$ python -q
>>> import numpy as np
>>> np.set_printoptions(precision=2, suppress=True, linewidth=120)
>>> data = np.array([[-1.56, 1.25], [1.25, 1.56]])
>>> print(np.linalg.svd(data, compute_uv=False))
[2. 2.]
>>> print(np.linalg.pinv(data))
[[-0.39  0.31]
 [ 0.31  0.39]]
>>> print(round(data[:, 0] @ data[:, 1], 2))
-0.0
>>> vec = np.array([4, -6])
>>> rhs = data @ vec
>>> print(rhs)
[-13.74  -4.36]
>>> print(np.linalg.solve(data, data[:, 1]))
[-0.  1.]
>>> print(np.linalg.solve(data.T, data[1]))
[-0.  1.]
>>> print(np.linalg.solve(data, 2 * rhs))
[  8. -12.]
>>> K = np.loadtxt("arr.csv", delimiter=",")
>>> print(K)
[[ 0.42  0.87 -2.9 ]
 [ 0.33  0.99 -2.77]
 [ 0.12  0.89 -2.92]
 [ 0.45  1.19 -2.65]
 [ 0.15  0.39 -2.99]
 [ 0.14  0.94 -3.04]
 [ 0.23  0.81 -2.8 ]
 [ 0.23  1.12 -2.42]
 [-0.1   1.24 -2.83]
 [ 0.17  1.26 -2.82]
 [ 1.2  -2.04 -2.61]
 [ 0.63 -1.59 -1.86]
 [ 1.06 -1.76 -1.79]
 [ 1.34 -2.16 -1.92]
 [ 1.15 -1.84 -2.07]
 [ 0.67 -2.32 -1.93]
 [ 0.62 -2.6  -1.94]
 [ 0.64 -2.1  -1.79]
 [ 0.79 -1.49 -2.06]
 [ 1.23 -2.16 -2.01]]
>>> cov = np.cov(K, rowvar=False)
>>> print(np.argwhere(np.triu(np.abs(np.corrcoef(K.T)) > 0.8, 1)))
[[0 1]
 [1 2]]
>>> print(np.corrcoef(K.T))
[[ 1.   -0.83  0.72]
 [-0.83  1.   -0.87]
 [ 0.72 -0.87  1.  ]]
>>> vec = np.array([0, 3, 3])
>>> rhs = K @ vec
>>> print(np.round(np.linalg.solve(K.T @ K, K.T @ rhs), 2) + 0)
[0. 3. 3.]
>>> print(np.round(np.linalg.lstsq(K, rhs)[0], 2) + 0)
[0. 3. 3.]
>>> rng = np.random.default_rng(28091)
>>> rhs = rhs + 0.1 * rng.normal(size=20)
>>> print(rhs)
[ -5.82  -5.49  -6.22  -4.49  -7.87  -6.34  -6.17  -3.91  -4.77  -4.63 -13.87 -10.53 -10.66 -12.27 -11.71 -12.88 -13.57
 -11.4  -10.67 -12.46]
>>> coef, *_ = np.linalg.lstsq(K, rhs)
>>> print(coef.round())
[0. 3. 3.]
>>> print(coef)
[0.03 2.99 3.01]
>>> print(np.round(K.T @ (rhs - K @ coef), 2) + 0)
[0. 0. 0.]
>>> print([round(float(np.linalg.norm(np.linalg.solve(K.T @ K + lam * np.eye(3), K.T @ rhs))), 2) for lam in (0, 1, 10, 100)])
[4.25, 4.04, 3.65, 2.08]
>>> print(round(float(np.linalg.norm(rhs - K @ coef)), 2))
0.54
>>> Xc = K - K.mean(axis=0)
>>> left, sig, Vh = np.linalg.svd(Xc, full_matrices=False)
>>> print((np.sign(left[:, 0]) == np.sign(left[0, 0])).astype(int))
[1 1 1 1 1 1 1 1 1 1 0 0 0 0 0 0 0 0 0 0]
>>> print(np.abs(Vh[-1]))
[0.47 0.33 0.82]
>>> print(sig)
[7.18 1.04 0.96]
>>> print(np.abs(Vh[0]).argmax())
1
>>> print(Vh[0] * np.sign(Vh[0, np.abs(Vh[0]).argmax()]))
[-0.22  0.94 -0.25]
>>> print(np.searchsorted(np.cumsum(sig ** 2) / (sig ** 2).sum(), 0.9) + 1)
1
>>> print(np.abs(left[:, 0]).argmax())
16
>>> print(np.linalg.matrix_rank(Xc))
3
>>> print(sig ** 2 / (sig ** 2).sum())
[0.96 0.02 0.02]
>>> out = np.c_[K[:, :1] @ np.array([[1]]), np.array([0, 0, 1, 1, 1, 0, 2, 2, 2, 0, 0, 2, 1, 0, 0, 0, 0, 0, 2, 1])]
>>> print(out)
[[ 0.42  0.  ]
 [ 0.33  0.  ]
 [ 0.12  1.  ]
 [ 0.45  1.  ]
 [ 0.15  1.  ]
 [ 0.14  0.  ]
 [ 0.23  2.  ]
 [ 0.23  2.  ]
 [-0.1   2.  ]
 [ 0.17  0.  ]
 [ 1.2   0.  ]
 [ 0.63  2.  ]
 [ 1.06  1.  ]
 [ 1.34  0.  ]
 [ 1.15  0.  ]
 [ 0.67  0.  ]
 [ 0.62  0.  ]
 [ 0.64  0.  ]
 [ 0.79  2.  ]
 [ 1.23  1.  ]]
>>> print(np.linalg.matrix_rank(np.c_[K, out]))
4
>>> arr = np.load("m.npy")
>>> print(arr)
[[-2 -2  7]
 [-2 -6 -4]
 [ 7 -4  2]]
>>> evals, vecs = np.linalg.eigh(arr)
>>> vec = np.array([2, 3, 5])
>>> print(np.linalg.eigvalsh(arr[1:, 1:]))
[-7.66  3.66]
>>> print(vec @ arr @ vec)
-16
>>> print(np.abs(arr).sum(axis=1).max(), round(float(np.abs(evals).max()), 2))
13 8.61
>>> print((np.sign(vecs[:, -1].round(6)) == np.sign(vecs[0, -1].round(6))).astype(int))
[1 0 1]
>>> print(vecs * np.maximum(evals, 0) @ vecs.T)
[[ 2.74 -1.4   3.76]
 [-1.4   0.72 -1.92]
 [ 3.76 -1.92  5.14]]
>>> F = np.load("mat.npy")
>>> print(F)
[[-2  0  0]
 [-4  1  0]
 [ 6  2 -3]]
>>> blk = np.stack([F, 2 * F, F[::-1]])
>>> print((blk @ F.T).shape)
(3, 3, 3)
>>> out = np.array([[0, 2, 0, 2], [0, 1, 0, 1], [1, 0, 1, 1]])
>>> mat = out.T @ out
>>> print(mat)
[[1 0 1 1]
 [0 5 0 5]
 [1 0 1 1]
 [1 5 1 6]]
>>> r = np.linalg.matrix_rank(mat)
>>> print(r)
2
>>> N = np.linalg.svd(mat)[2][r:].T
>>> print([int(np.linalg.matrix_rank(mat[:, :j + 1])) for j in range(4)])
[1, 2, 2, 2]
>>> print(N @ N.T)
[[ 0.6  0.2 -0.4 -0.2]
 [ 0.2  0.4  0.2 -0.4]
 [-0.4  0.2  0.6 -0.2]
 [-0.2 -0.4 -0.2  0.4]]
>>> print([int(np.linalg.matrix_rank(mat[:i])) for i in range(1, len(mat) + 1)])
[1, 2, 2, 2]
>>> print(N.shape)
(4, 2)
>>> print(np.linalg.matrix_rank(mat.T @ mat), np.linalg.matrix_rank(mat @ mat.T))
2 2
>>> print(np.allclose(mat @ N, 0))
True
>>> print(np.round(mat @ N, 2) + 0)
[[0. 0.]
 [0. 0.]
 [0. 0.]
 [0. 0.]]
